% python3 -q
>>> import numpy as np
>>> np.set_printoptions(precision=2, suppress=True, linewidth=140, sign=" ")
>>> def rnd(a):
...     return np.round(a, 2) + 0
... 
>>> arr = np.load("arr.npy")
>>> print(arr)
[[ 0  1  0  1]
 [ 1  0  0  1]
 [ 0  0  0  0]
 [ 1  1  0  0]]
>>> cov = arr.T @ arr
>>> print(cov)
[[ 2  1  0  1]
 [ 1  2  0  1]
 [ 0  0  0  0]
 [ 1  1  0  2]]
>>> print((arr @ arr.T).shape)
(4, 4)
>>> print(rnd(np.linalg.eigvalsh(cov)[::-1]))
[ 4.  1.  1.  0.]
>>> rng = np.random.default_rng(1854)
>>> z = rng.permutation(4)
>>> print(z)
[ 3  2  1  0]
>>> out = cov[z][:, z]
>>> print(np.trace(out))
6
>>> print(out)
[[ 2  0  1  1]
 [ 0  0  0  0]
 [ 1  0  2  1]
 [ 1  0  1  2]]
>>> print(rnd(np.sort(np.abs(np.linalg.eigvals(out)))))
[ 0.  1.  1.  4.]
>>> print(np.linalg.matrix_rank(out, rtol=0.1))
3
>>> mat = np.load("block4.npy")
>>> print(mat)
[[ 0  0  0]
 [-4  2  0]
 [ 0  0  0]
 [ 0  0  0]
 [-2  5  3]
 [-4  2  3]
 [ 0  0  0]
 [-2  5  0]
 [ 0  0  0]
 [-4  2  3]
 [ 2  3  0]
 [-4  2  0]
 [-4  2  3]
 [-4  2  3]
 [ 0  0  0]
 [ 0  0  0]
 [-4  2  3]
 [ 0  0  0]
 [-4  2  3]
 [-2  5  0]
 [ 0  0  0]
 [ 0  0  0]
 [ 0  0  0]
 [ 2  3  0]]
>>> Xs = mat - mat.mean(axis=0)
>>> vecs = np.linalg.svd(Xs)[2][:1]
>>> out = Xs - Xs @ vecs.T @ vecs
>>> print(rnd(np.linalg.norm(out) / np.linalg.norm(Xs)))
0.57
>>> print(rnd(out.std(axis=0)))
[ 0.69  1.34  0.77]
>>> Xs = mat - mat.mean(axis=0)
>>> Uu, sv, VT = np.linalg.svd(Xs, full_matrices=False)
>>> print(rnd(VT[0] * np.sign(VT[0, np.abs(VT[0]).argmax()])))
[ 0.78 -0.42 -0.46]
>>> print(rnd(np.abs(VT[-1])))
[ 0.49  0.03  0.87]
>>> T = np.stack([mat, 3 * mat, mat[::-1]])
>>> print(np.linalg.matrix_rank(T))
[ 3  3  3]
>>> print(T.sum(axis=0))
[[  2   3   0]
 [-16   8   0]
 [  0   0   0]
 [  0   0   0]
 [-10  25  12]
 [-20  10  15]
 [  0   0   0]
 [-12  22   3]
 [  0   0   0]
 [-16   8  12]
 [  4  14   3]
 [-20  10   3]
 [-20  10  12]
 [-14  11  12]
 [ -4   2   3]
 [  0   0   0]
 [-18  13  12]
 [  0   0   0]
 [-20  10  15]
 [-10  25   3]
 [  0   0   0]
 [  0   0   0]
 [ -4   2   0]
 [  8  12   0]]
>>> print((T @ mat.T).shape)
(3, 24, 24)
>>> print(np.einsum("bij,cij->bc", T, T))
[[  336  1008   188]
 [ 1008  3024   564]
 [  188   564   336]]
>>> print(rnd(np.linalg.norm(T, axis=(1, 2))))
[ 18.33  54.99  18.33]
>>> cov = np.cov(mat, rowvar=False)
>>> print(rnd(mat.std(axis=0)))
[ 2.04  1.68  1.36]
>>> print(rnd(np.polyfit(mat[:, 2], mat[:, 0], 1)))
[-1.08 -0.47]
>>> print(rnd(np.linalg.eigvalsh(cov)[::-1]))
[ 6.26  2.26  0.72]
>>> print(np.median(mat, axis=0))
[ 0.  2.  0.]
>>> print(rnd(cov))
[[ 4.34 -1.29 -2.1 ]
 [-1.29  2.95  0.81]
 [-2.1   0.81  1.94]]
>>> print(np.argwhere(np.triu(np.abs(np.corrcoef(mat.T)) > 0.8, 1)))
[]
>>> F = np.load("sample2.npy")
>>> print(F)
[[-2.26 -3.37  0.24]
 [ 1.59 -2.15  2.5 ]
 [-2.2   2.8   0.85]]
>>> x0 = np.array([5, -3, -1])
>>> target = F @ x0
>>> print(rnd(target))
[ -1.43  11.9  -20.25]
>>> print(rnd(np.linalg.solve(F, -2 * target)))
[-10.   6.   2.]
>>> print(np.kron(np.eye(2, dtype=int), F))
[[-2.26 -3.37  0.24 -0.   -0.    0.  ]
 [ 1.59 -2.15  2.5   0.   -0.    0.  ]
 [-2.2   2.8   0.85 -0.    0.    0.  ]
 [-0.   -0.    0.   -2.26 -3.37  0.24]
 [ 0.   -0.    0.    1.59 -2.15  2.5 ]
 [-0.    0.    0.   -2.2   2.8   0.85]]
>>> print(rnd(np.einsum("ij,ji->", F, F)))
12.68
>>> print(rnd(np.linalg.det(2 * F)), rnd(np.linalg.det(F)))
343.78 42.97
>>> print(np.einsum("ii->", F))
-3.56
